$ python3 -q
>>> import numpy as np
>>> np.set_printoptions(precision=2, suppress=True, linewidth=120, floatmode="fixed")
>>> def tidy(a):
...     return np.round(a, 2) + 0
... 
>>> mat = np.load("block2.npy")
>>> mat
array([[0.50, 0.00, 0.50, 0.00],
       [0.00, 1.00, 0.00, 0.00],
       [0.00, 0.00, 1.00, 0.00],
       [0.00, 0.00, 0.00, 1.00]])
>>> Q = mat.astype(float).copy()
>>> for j in range(4):
...     Q[:, j] -= Q[:, :j] @ (Q[:, :j].T @ Q[:, j])
...     Q[:, j] /= np.linalg.norm(Q[:, j])
... 
>>> Q.T @ Q
array([[1.00, 0.00, 0.00, 0.00],
       [0.00, 1.00, 0.00, 0.00],
       [0.00, 0.00, 1.00, 0.00],
       [0.00, 0.00, 0.00, 1.00]])
>>> mat @ np.ones(4)
array([1.00, 1.00, 1.00, 1.00])
>>> tidy(np.sort(np.abs(np.linalg.eigvals(mat)))[::-1])
array([1.00, 1.00, 1.00, 0.50])
>>> tidy(np.linalg.matrix_power(mat, 100))
array([[0.00, 0.00, 1.00, 0.00],
       [0.00, 1.00, 0.00, 0.00],
       [0.00, 0.00, 1.00, 0.00],
       [0.00, 0.00, 0.00, 1.00]])
>>> mat.sum(axis=1)
array([1.00, 1.00, 1.00, 1.00])
>>> pr = np.eye(4)[0]
>>> for _ in range(6):
...     pr = pr @ mat
...     print(pr.round(2))
... 
[0.50 0.00 0.50 0.00]
[0.25 0.00 0.75 0.00]
[0.12 0.00 0.88 0.00]
[0.06 0.00 0.94 0.00]
[0.03 0.00 0.97 0.00]
[0.02 0.00 0.98 0.00]
>>> proj = np.triu(np.array([[0, 2, 1, -2], [0, -1, -3, -2], [-4, -5, 1, -3], [0, -3, 3, 1]]), 1) + np.eye(4)
>>> Y = proj @ mat @ np.linalg.inv(proj)
>>> proj @ mat - mat @ proj
array([[0.00, 1.00, 0.50, 0.50],
       [0.00, 0.00, 0.00, 0.00],
       [0.00, 0.00, 0.00, 0.00],
       [0.00, 0.00, 0.00, 0.00]])
>>> np.poly(Y)
array([ 1.00, -3.50,  4.50, -2.50,  0.50])
>>> Y = np.linalg.inv(mat)
>>> tidy(np.linalg.cond(mat))
np.float64(2.62)
>>> Y
array([[ 2.00,  0.00, -1.00,  0.00],
       [ 0.00,  1.00,  0.00,  0.00],
       [ 0.00,  0.00,  1.00,  0.00],
       [ 0.00,  0.00,  0.00,  1.00]])
>>> tidy(np.linalg.det(mat) * np.linalg.det(Y))
np.float64(1.0)
